>>> import numpy as np
>>> from numpy import linalg as LA
>>> np.set_printoptions(precision=3, suppress=True, linewidth=200)
>>> rng = np.random.default_rng(10202)
>>> J = rng.normal(size=(12, 7)) + 10 * np.array([1, -5, 3, -3, -5, 1, 5])
>>> print(J)
[[ 10.33  -50.26   28.631 -29.284 -49.898  11.385  49.001]
 [  9.84  -50.816  29.749 -31.63  -48.211   7.289  49.788]
 [ 10.415 -48.372  29.236 -30.977 -48.639   7.984  49.93 ]
 [ 11.258 -49.448  30.104 -29.301 -48.529   9.994  49.445]
 [  9.387 -50.305  30.647 -30.849 -48.606   9.562  50.635]
 [  9.591 -48.746  29.97  -29.47  -49.595   9.582  47.674]
 [  9.854 -48.775  27.785 -30.124 -49.185  10.583  48.027]
 [ 11.301 -49.347  30.747 -30.393 -50.235   9.919  49.093]
 [ 10.589 -50.057  28.842 -30.462 -50.666   9.001  51.278]
 [ 10.017 -51.205  30.773 -29.188 -48.069   9.576  50.405]
 [  9.428 -50.671  30.48  -32.017 -48.575   8.562  48.508]
 [ 11.215 -49.533  29.373 -28.489 -48.902  10.99   51.195]]
>>> def softmax(z):
...     e = np.exp(z - z.max(axis=-1, keepdims=True))
...     return e / e.sum(axis=-1, keepdims=True)
... 
>>> print(np.round(softmax(J[5] + 5), 3) + 0)
[0. 0. 0. 0. 0. 0. 1.]
>>> scores = J @ J.T / np.sqrt(7)
>>> print(softmax(scores).round(6).argmax(axis=1))
[8 8 8 8 8 8 8 8 8 8 8 8]
>>> print(np.round(softmax(scores), 3) + 0)
[[0. 0. 0. 0. 0. 0. 0. 0. 1. 0. 0. 0.]
 [0. 0. 0. 0. 0. 0. 0. 0. 1. 0. 0. 0.]
 [0. 0. 0. 0. 0. 0. 0. 0. 1. 0. 0. 0.]
 [0. 0. 0. 0. 0. 0. 0. 0. 1. 0. 0. 0.]
 [0. 0. 0. 0. 0. 0. 0. 0. 1. 0. 0. 0.]
 [0. 0. 0. 0. 0. 0. 0. 0. 1. 0. 0. 0.]
 [0. 0. 0. 0. 0. 0. 0. 0. 1. 0. 0. 0.]
 [0. 0. 0. 0. 0. 0. 0. 0. 1. 0. 0. 0.]
 [0. 0. 0. 0. 0. 0. 0. 0. 1. 0. 0. 0.]
 [0. 0. 0. 0. 0. 0. 0. 0. 1. 0. 0. 0.]
 [0. 0. 0. 0. 0. 0. 0. 0. 1. 0. 0. 0.]
 [0. 0. 0. 0. 0. 0. 0. 0. 1. 0. 0. 0.]]
>>> x0 = np.array([7, -1, 3, -4, -6, -7, -3])
>>> target = J @ x0
>>> print(LA.solve(J.T @ J, J.T @ target))
[ 7. -1.  3. -4. -6. -7. -3.]
>>> print(np.round(LA.pinv(J) @ J, 3) + 0)
[[1. 0. 0. 0. 0. 0. 0.]
 [0. 1. 0. 0. 0. 0. 0.]
 [0. 0. 1. 0. 0. 0. 0.]
 [0. 0. 0. 1. 0. 0. 0.]
 [0. 0. 0. 0. 1. 0. 0.]
 [0. 0. 0. 0. 0. 1. 0.]
 [0. 0. 0. 0. 0. 0. 1.]]
>>> target = target + 0.05 * rng.normal(size=12)
>>> print(target)
[398.327 424.387 419.143 408.758 404.094 411.198 398.618 426.95  419.725 400.497 422.2   393.061]
>>> coef, *_ = LA.lstsq(J, target)
>>> print([round(float(LA.norm(LA.solve(J.T @ J + lam * np.eye(7), J.T @ target))), 2) for lam in (0, 1, 10, 100)])
[13.03, 11.13, 6.96, 4.43]
>>> print(coef)
[ 7.048 -0.998  2.98  -4.025 -5.999 -6.997 -3.01 ]
>>> print(np.round(J.T @ (target - J @ coef), 3) + 0)
[0. 0. 0. 0. 0. 0. 0.]
>>> x0 = np.array([1, 3, 5, 0, 3, 5, 2])
>>> print((J @ x0).argmax())
11
>>> print(J @ (2 * x0))
[15.876 -4.956 10.691 33.42  29.941 15.361  7.733 28.142  0.386 29.496  7.832 40.227]
>>> print(J @ x0)
[ 7.938 -2.478  5.346 16.71  14.971  7.681  3.866 14.071  0.193 14.748  3.916 20.113]
>>> print(np.sign((J @ x0).round(6)))
[ 1. -1.  1.  1.  1.  1.  1.  1.  1.  1.  1.  1.]
>>> print(LA.cond(J) > 100)
True
>>> print(round(np.log10(LA.cond(J))))
2
